$ python3 -q
>>> import numpy as np
>>> np.set_printoptions(suppress=True, linewidth=100)
>>> m1 = np.load("block18.npy")
>>> m1
array([[ -1.72 ,  -6.622,   5.536,   9.749],
       [  3.606,   2.906,  -5.975,  -4.241],
       [  2.682,   5.03 ,  -8.692,   9.323],
       [-12.798,   9.522,   1.284,   0.965],
       [  4.064,   4.969,  -5.173,  -4.49 ],
       [ 10.554,   9.671,  10.326,   3.379],
       [ -7.734,  -0.565,   1.327,  -5.137]])
>>> W1 = np.array([[-1, 3], [0, 0], [0, -1], [3, 2]])
>>> c = np.array([-6, 0])
>>> act = np.maximum(m1 @ W1 + c, 0)
>>> act.round(3)
array([[24.967,  8.802],
       [ 0.   ,  8.311],
       [19.287, 35.384],
       [ 9.693,  0.   ],
       [ 0.   ,  8.385],
       [ 0.   , 28.094],
       [ 0.   ,  0.   ]])
>>> (act > 0).astype(int)
array([[1, 1],
       [0, 1],
       [1, 1],
       [1, 0],
       [0, 1],
       [0, 1],
       [0, 0]])
>>> np.linalg.matrix_rank(act)
np.int64(2)
>>> W2 = np.array([[-1, -1, 1], [-1, 0, -1]])
>>> (act @ W2).round(6).argmax(axis=1)
array([2, 1, 2, 2, 1, 1, 0])
>>> proj = act @ np.linalg.solve(act.T @ act, act.T)
>>> np.round((np.eye(7) - proj) @ act, 3) + 0
array([[0., 0.],
       [0., 0.],
       [0., 0.],
       [0., 0.],
       [0., 0.],
       [0., 0.],
       [0., 0.]])
>>> r0 = np.array([0, 0, -1])
>>> np.round(np.cross(m1[1, :3], m1[4, :3]), 3)
array([14.657, -5.629,  6.108])
>>> np.polyval(r0, m1[1])
array([-1., -1., -1., -1.])
>>> np.array([np.convolve(row, r0, "same") for row in m1])
array([[  0.   ,   1.72 ,   6.622,  -5.536],
       [  0.   ,  -3.606,  -2.906,   5.975],
       [  0.   ,  -2.682,  -5.03 ,   8.692],
       [  0.   ,  12.798,  -9.522,  -1.284],
       [  0.   ,  -4.064,  -4.969,   5.173],
       [  0.   , -10.554,  -9.671, -10.326],
       [  0.   ,   7.734,   0.565,  -1.327]])
>>> x = np.array([-5, -5, 2, 2])
>>> rhs = m1 @ x
>>> np.round(np.linalg.lstsq(m1, rhs)[0], 3)
array([-5., -5.,  2.,  2.])
>>> np.round(np.linalg.pinv(m1) @ m1, 3) + 0
array([[1., 0., 0., 0.],
       [0., 1., 0., 0.],
       [0., 0., 1., 0.],
       [0., 0., 0., 1.]])
>>> rng = np.random.default_rng(564)
>>> rhs = rhs + 0.02 * rng.normal(size=7)
>>> rhs.round(3)
array([ 72.275, -52.994, -37.269,  20.845, -64.484, -73.722,  33.862])
>>> c, *_ = np.linalg.lstsq(m1, rhs)
>>> np.round(m1.T @ (rhs - m1 @ c), 3) + 0
array([0., 0., 0., 0.])
>>> c.round()
array([-5., -5.,  2.,  2.])
>>> c.round(3)
array([-4.998, -5.001,  1.998,  2.001])
>>> t3 = np.stack([m1, -2 * m1, m1[::-1]])
>>> t3.shape
(3, 7, 4)
>>> np.round(t3.sum(axis=0), 3)
array([[ -6.014,   6.057,  -4.209, -14.886],
       [  6.948,   6.765,  16.301,   7.62 ],
       [  1.382,  -0.061,   3.519, -13.813],
       [  0.   ,   0.   ,   0.   ,   0.   ],
       [ -1.382,   0.061,  -3.519,  13.813],
       [ -6.948,  -6.765, -16.301,  -7.62 ],
       [  6.014,  -6.057,   4.209,  14.886]])
>>> np.round(np.einsum("bij,cij->bc", t3, t3), 3)
array([[ 1199.005, -2398.009,   263.918],
       [-2398.009,  4796.018,  -527.835],
       [  263.918,  -527.835,  1199.005]])
>>> np.linalg.matrix_rank(t3)
array([4, 4, 4])
>>> np.round(np.linalg.norm(t3, axis=(1, 2)), 3)
array([34.627, 69.253, 34.627])
>>> (t3 @ m1.T).shape
(3, 7, 7)
>>> out = np.array([[1, 3, 1, 0, 0, 3, 4],
...     [0, 0, 0, 1, 1, 4, 4],
...     [4, 2, 3, 3, 4, 1, 4],
...     [1, 1, 3, 5, 1, 4, 4],
...     [2, 2, 0, 0, 1, 0, 1],
...     [4, 4, 0, 0, 5, 4, 3],
...     [5, 5, 5, 2, 1, 1, 4]])
>>> data = np.triu(out, 1)
>>> data
array([[0, 3, 1, 0, 0, 3, 4],
       [0, 0, 0, 1, 1, 4, 4],
       [0, 0, 0, 3, 4, 1, 4],
       [0, 0, 0, 0, 1, 4, 4],
       [0, 0, 0, 0, 0, 0, 1],
       [0, 0, 0, 0, 0, 0, 3],
       [0, 0, 0, 0, 0, 0, 0]])
>>> # looks like rank 5
>>> z = rng.permutation(7)
>>> z
array([1, 2, 0, 5, 6, 3, 4])
>>> out = data[z][:, z]
>>> round(np.linalg.det(out), 3), round(float(np.linalg.det(data[z])), 3)
(np.float64(0.0), 0.0)
>>> out
array([[0, 0, 0, 4, 4, 1, 1],
       [0, 0, 0, 1, 4, 3, 4],
       [3, 1, 0, 3, 4, 0, 0],
       [0, 0, 0, 0, 3, 0, 0],
       [0, 0, 0, 0, 0, 0, 0],
       [0, 0, 0, 4, 4, 0, 1],
       [0, 0, 0, 0, 1, 0, 0]])
>>> np.trace(out)
np.int64(0)
>>> x = np.array([0, 1, 1, -1, 0, -3, -2])
>>> h = np.maximum(data @ x, 0)
>>> np.maximum(data @ (3 * x), 0)
array([0, 0, 0, 0, 0, 0, 0])
>>> data.T @ h
array([0, 0, 0, 0, 0, 0, 0])
>>> cov = data.T @ data
>>> cov
array([[ 0,  0,  0,  0,  0,  0,  0],
       [ 0,  9,  3,  0,  0,  9, 12],
       [ 0,  3,  1,  0,  0,  3,  4],
       [ 0,  0,  0, 10, 13,  7, 16],
       [ 0,  0,  0, 13, 18, 12, 24],
       [ 0,  9,  3,  7, 12, 42, 48],
       [ 0, 12,  4, 16, 24, 48, 74]])
>>> np.linalg.matrix_rank(cov)
np.int64(5)
>>> th = np.radians(90)
>>> Rm = np.eye(7)
>>> Rm[6, 6] = Rm[2, 2] = np.cos(th)
>>> Rm[6, 2], Rm[2, 6] = -np.sin(th), np.sin(th)
>>> Rm.round(3) + 0
array([[ 1.,  0.,  0.,  0.,  0.,  0.,  0.],
       [ 0.,  1.,  0.,  0.,  0.,  0.,  0.],
       [ 0.,  0.,  0.,  0.,  0.,  0.,  1.],
       [ 0.,  0.,  0.,  1.,  0.,  0.,  0.],
       [ 0.,  0.,  0.,  0.,  1.,  0.,  0.],
       [ 0.,  0.,  0.,  0.,  0.,  1.,  0.],
       [ 0.,  0., -1.,  0.,  0.,  0.,  0.]])
>>> out = data @ Rm.T
>>> np.allclose(data @ data.T, out @ out.T)
True
>>> round(np.linalg.det(Rm), 3), np.trace(Rm)
(np.float64(1.0), np.float64(5.0))
>>> E = np.loadtxt("test4.csv", delimiter=",")
>>> E
array([[1.   , 0.2  , 0.04 , 0.008, 0.002, 0.   ],
       [0.2  , 1.   , 0.2  , 0.04 , 0.008, 0.002],
       [0.04 , 0.2  , 1.   , 0.2  , 0.04 , 0.008],
       [0.008, 0.04 , 0.2  , 1.   , 0.2  , 0.04 ],
       [0.002, 0.008, 0.04 , 0.2  , 1.   , 0.2  ],
       [0.   , 0.002, 0.008, 0.04 , 0.2  , 1.   ]])
>>> # symmetric
>>> Uu, s, vt = np.linalg.svd(E, full_matrices=False)
>>> s.round(3)
array([1.423, 1.238, 1.034, 0.867, 0.752, 0.688])
>>> np.round(np.sqrt((s ** 2).sum()), 3), round(np.linalg.norm(E), 3)
(np.float64(2.532), np.float64(2.532))
>>> np.round(vt @ vt.T, 3) + 0
array([[1., 0., 0., 0., 0., 0.],
       [0., 1., 0., 0., 0., 0.],
       [0., 0., 1., 0., 0., 0.],
       [0., 0., 0., 1., 0., 0.],
       [0., 0., 0., 0., 1., 0.],
       [0., 0., 0., 0., 0., 1.]])
>>> np.round(Uu.T @ E @ vt.T, 3) + 0
array([[1.423, 0.   , 0.   , 0.   , 0.   , 0.   ],
       [0.   , 1.238, 0.   , 0.   , 0.   , 0.   ],
       [0.   , 0.   , 1.034, 0.   , 0.   , 0.   ],
       [0.   , 0.   , 0.   , 0.867, 0.   , 0.   ],
       [0.   , 0.   , 0.   , 0.   , 0.752, 0.   ],
       [0.   , 0.   , 0.   , 0.   , 0.   , 0.688]])
>>> (s > 1e-8).sum()
np.int64(6)
>>> evals, evecs = np.linalg.eigh(E)
>>> np.round(evecs.T @ evecs, 3) + 0
array([[1., 0., 0., 0., 0., 0.],
       [0., 1., 0., 0., 0., 0.],
       [0., 0., 1., 0., 0., 0.],
       [0., 0., 0., 1., 0., 0.],
       [0., 0., 0., 0., 1., 0.],
       [0., 0., 0., 0., 0., 1.]])
>>> np.round(np.linalg.eigvalsh(E @ E), 3)
array([0.473, 0.565, 0.751, 1.068, 1.531, 2.024])
>>> np.round(evecs @ np.diag(evals) @ evecs.T, 3) + 0
array([[1.   , 0.2  , 0.04 , 0.008, 0.002, 0.   ],
       [0.2  , 1.   , 0.2  , 0.04 , 0.008, 0.002],
       [0.04 , 0.2  , 1.   , 0.2  , 0.04 , 0.008],
       [0.008, 0.04 , 0.2  , 1.   , 0.2  , 0.04 ],
       [0.002, 0.008, 0.04 , 0.2  , 1.   , 0.2  ],
       [0.   , 0.002, 0.008, 0.04 , 0.2  , 1.   ]])
>>> np.round(evecs.T @ E @ evecs, 3) + 0
array([[0.688, 0.   , 0.   , 0.   , 0.   , 0.   ],
       [0.   , 0.752, 0.   , 0.   , 0.   , 0.   ],
       [0.   , 0.   , 0.867, 0.   , 0.   , 0.   ],
       [0.   , 0.   , 0.   , 1.034, 0.   , 0.   ],
       [0.   , 0.   , 0.   , 0.   , 1.238, 0.   ],
       [0.   , 0.   , 0.   , 0.   , 0.   , 1.423]])
>>> np.round(np.linalg.svd(E, compute_uv=False), 3)
array([1.423, 1.238, 1.034, 0.867, 0.752, 0.688])
>>> np.round(np.linalg.eigvalsh(E + 3 * np.eye(6)), 3)
array([3.688, 3.752, 3.867, 4.034, 4.238, 4.423])
>>> np.abs(evecs[:, -1]).round(6).argmax()
np.int64(2)
>>> np.unique(evals.round(6) + 0, return_counts=True)[1]
array([1, 1, 1, 1, 1, 1])
>>> np.round(np.abs(evecs[:, -1]), 3)
array([0.258, 0.419, 0.508, 0.508, 0.419, 0.258])
